In [1]: import numpy as np

In [2]: from numpy import linalg as LA

In [3]: np.set_printoptions(precision=2, suppress=True, linewidth=140, floatmode="fixed")

In [4]: feats = np.load("arr.npy")

In [5]: print(feats.round(2) + 0)
[[ 0.07 -0.05  0.07  0.03  0.09 -0.07  0.09 -0.03  0.09 -0.01 -0.11 -0.11]
 [-0.05  0.04 -0.05 -0.02 -0.07  0.05 -0.07  0.02 -0.07  0.01  0.08  0.08]
 [ 0.07 -0.05  0.07  0.03  0.09 -0.07  0.09 -0.03  0.09 -0.01 -0.11 -0.11]
 [ 0.03 -0.02  0.03  0.01  0.04 -0.03  0.04 -0.01  0.04  0.00 -0.05 -0.05]
 [ 0.09 -0.07  0.09  0.04  0.12 -0.09  0.12 -0.04  0.12 -0.01 -0.15 -0.15]
 [-0.07  0.05 -0.07 -0.03 -0.09  0.07 -0.09  0.03 -0.09  0.01  0.11  0.11]
 [ 0.09 -0.07  0.09  0.04  0.12 -0.09  0.12 -0.04  0.12 -0.01 -0.15 -0.15]
 [-0.03  0.02 -0.03 -0.01 -0.04  0.03 -0.04  0.01 -0.04  0.00  0.05  0.05]
 [ 0.09 -0.07  0.09  0.04  0.12 -0.09  0.12 -0.04  0.12 -0.01 -0.15 -0.15]
 [-0.01  0.01 -0.01  0.00 -0.01  0.01 -0.01  0.00 -0.01  0.00  0.02  0.02]
 [-0.11  0.08 -0.11 -0.05 -0.15  0.11 -0.15  0.05 -0.15  0.02  0.18  0.18]
 [-0.11  0.08 -0.11 -0.05 -0.15  0.11 -0.15  0.05 -0.15  0.02  0.18  0.18]]

In [6]: # looks like rank 1

In [7]: ev, vecs = LA.eigh(feats)

In [8]: x = np.array([2, -2, -2, 0, -2, 4, 3, 3, -2, -1, -4, -5])

In [9]: print(np.round(LA.eigvalsh(feats[1:, 1:]), 2) + 0)
[0.00 0.00 0.00 0.00 0.00 0.00 0.00 0.00 0.00 0.00 0.93]

In [10]: print((np.sign(vecs[:, -1].round(6)) == np.sign(vecs[0, -1].round(6))).astype(int))
[1 0 1 1 1 0 1 0 1 0 0 0]

In [11]: print(np.round(feats @ LA.pinv(feats) @ feats, 2) + 0)
[[ 0.07 -0.05  0.07  0.03  0.09 -0.07  0.09 -0.03  0.09 -0.01 -0.11 -0.11]
 [-0.05  0.04 -0.05 -0.02 -0.07  0.05 -0.07  0.02 -0.07  0.01  0.08  0.08]
 [ 0.07 -0.05  0.07  0.03  0.09 -0.07  0.09 -0.03  0.09 -0.01 -0.11 -0.11]
 [ 0.03 -0.02  0.03  0.01  0.04 -0.03  0.04 -0.01  0.04  0.00 -0.05 -0.05]
 [ 0.09 -0.07  0.09  0.04  0.12 -0.09  0.12 -0.04  0.12 -0.01 -0.15 -0.15]
 [-0.07  0.05 -0.07 -0.03 -0.09  0.07 -0.09  0.03 -0.09  0.01  0.11  0.11]
 [ 0.09 -0.07  0.09  0.04  0.12 -0.09  0.12 -0.04  0.12 -0.01 -0.15 -0.15]
 [-0.03  0.02 -0.03 -0.01 -0.04  0.03 -0.04  0.01 -0.04  0.00  0.05  0.05]
 [ 0.09 -0.07  0.09  0.04  0.12 -0.09  0.12 -0.04  0.12 -0.01 -0.15 -0.15]
 [-0.01  0.01 -0.01  0.00 -0.01  0.01 -0.01  0.00 -0.01  0.00  0.02  0.02]
 [-0.11  0.08 -0.11 -0.05 -0.15  0.11 -0.15  0.05 -0.15  0.02  0.18  0.18]
 [-0.11  0.08 -0.11 -0.05 -0.15  0.11 -0.15  0.05 -0.15  0.02  0.18  0.18]]

In [12]: print(LA.lstsq(feats[:-1].T, feats[-1])[2])
1

In [13]: print(round(float(np.trace(LA.pinv(feats) @ feats)), 2))
1.0

In [14]: print(np.unique(feats.round(6), axis=0).shape)
(8, 12)

In [15]: X = np.load("m.npy")

In [16]: print(X)
[[ 0.66  0.96  0.79 -0.95 -1.00]
 [ 0.40  0.56  0.56 -0.22 -0.35]
 [-0.71 -0.45 -0.80  0.68  0.67]
 [-0.94  0.64  0.81  0.00 -1.00]
 [-0.88 -0.95 -0.96  0.97  1.00]
 [-0.55 -0.65  0.45  0.86  0.98]
 [-0.92  0.34  0.99  0.99  0.98]
 [ 1.00 -0.72 -1.00 -0.99  0.99]
 [ 0.16  0.65  0.86  0.60  0.74]
 [ 0.83 -0.04 -0.99 -0.01  0.98]
 [ 0.63 -0.86 -0.93  0.58  1.00]
 [-0.56  0.72  0.95 -0.13 -0.98]
 [ 0.88 -0.83 -1.00 -0.91  0.49]
 [ 0.59  0.93  0.98 -0.06 -0.55]
 [ 0.93  0.74 -0.93 -0.38  0.87]
 [-0.49  0.15  0.92  0.59  0.22]
 [ 0.87  0.35 -0.84  0.79  1.00]
 [ 0.52 -0.73 -0.87 -0.15  0.92]
 [ 0.64  0.70  0.26 -0.47 -0.51]
 [-0.95 -0.83  0.72  0.83  0.24]
 [ 0.87 -0.62 -0.25 -0.22  0.98]
 [-0.96 -0.14  0.98  0.93  0.07]
 [-0.89 -0.38 -0.47  0.39 -0.81]
 [-0.56 -0.16  0.80  0.80  0.84]
 [-0.56 -0.45 -0.43  0.33  0.10]
 [-0.71  0.53  0.55  0.98  0.99]
 [ 0.76  0.08 -0.81 -0.80 -0.52]
 [-0.16  0.04  0.98  0.31  0.10]
 [-1.00  0.87  1.00  0.99 -0.80]
 [ 0.92 -0.67 -0.62 -0.79  0.82]
 [-0.56 -0.12  0.08 -0.16 -0.87]
 [-0.77 -0.35  0.63  0.82  0.74]
 [ 0.97  0.85 -0.75 -0.92 -0.59]
 [-0.10  0.70  0.96 -0.26 -0.93]
 [-0.54  0.03  0.73  0.50  0.02]]

In [17]: D = LA.norm(X[:, None] - X[None], axis=-1)

In [18]: print(LA.matrix_rank(D ** 2))
7
